$ ipython --no-banner

In [1]: import numpy as np

In [2]: from numpy import linalg as LA

In [3]: np.set_printoptions(suppress=True, linewidth=200)

In [4]: feats = np.loadtxt("out3.csv", delimiter=",")

In [5]: feats.round(3)
Out[5]: 
array([[ 17.924, -21.924, -11.951,  37.884,   5.963],
       [ 17.823, -21.822, -11.885,  37.731,   5.914],
       [  4.217,  -7.795,  -3.103,  15.092,  -0.071],
       [  3.788,  -7.32 ,  -2.825,  14.246,  -0.222],
       [  2.088,  -5.365,  -1.718,  10.652,  -0.754],
       [  1.42 ,  -4.545,  -1.279,   9.077,  -0.918],
       [  0.393,  -3.14 ,  -0.59 ,   6.242,  -1.066],
       [ -0.13 ,  -2.218,  -0.219,   4.261,  -1.006],
       [ -0.291,  -0.744,   0.034,   1.054,  -0.39 ],
       [ -0.129,  -0.337,   0.011,   0.395,  -0.146],
       [  0.008,   1.891,   0.342,  -1.155,  -0.097],
       [ -0.155,   2.471,   0.533,  -1.418,  -0.284],
       [ -0.854,   4.183,   1.208,  -2.182,  -1.   ],
       [ -3.333,   8.527,   3.265,  -4.265,  -3.299],
       [ -4.965,  10.996,   4.542,  -5.547,  -4.737],
       [ -9.439,  17.221,   7.932,  -9.013,  -8.551]])

In [6]: np.argsort(-LA.norm(feats, axis=0).round(6), kind="stable")[:3]
Out[6]: array([3, 1, 0])

In [7]: LA.cond(feats) > 100
Out[7]: np.True_

In [8]: LA.matrix_rank(feats, rtol=0.1)
Out[8]: np.int64(2)

In [9]: round(float(LA.norm(feats, 2) / LA.norm(feats)), 3)
Out[9]: 0.976

In [10]: d = LA.norm(feats[:, None] - feats[None], axis=-1)

In [11]: (d + 1e9 * np.eye(16)).round(6).argmin(axis=1)
Out[11]: array([ 1,  0,  3,  2,  5,  4,  7,  6,  9,  8, 11, 10, 11, 14, 13, 14])

In [12]: np.unravel_index(d.round(6).argmax(), d.shape)
Out[12]: (np.int64(0), np.int64(15))

In [13]: d[:5, :5].round(3)
Out[13]: 
array([[ 0.   ,  0.225, 31.964, 33.066, 37.635],
       [ 0.225,  0.   , 31.739, 32.842, 37.411],
       [31.964, 31.739,  0.   ,  1.107,  5.704],
       [33.066, 32.842,  1.107,  0.   ,  4.598],
       [37.635, 37.411,  5.704,  4.598,  0.   ]])
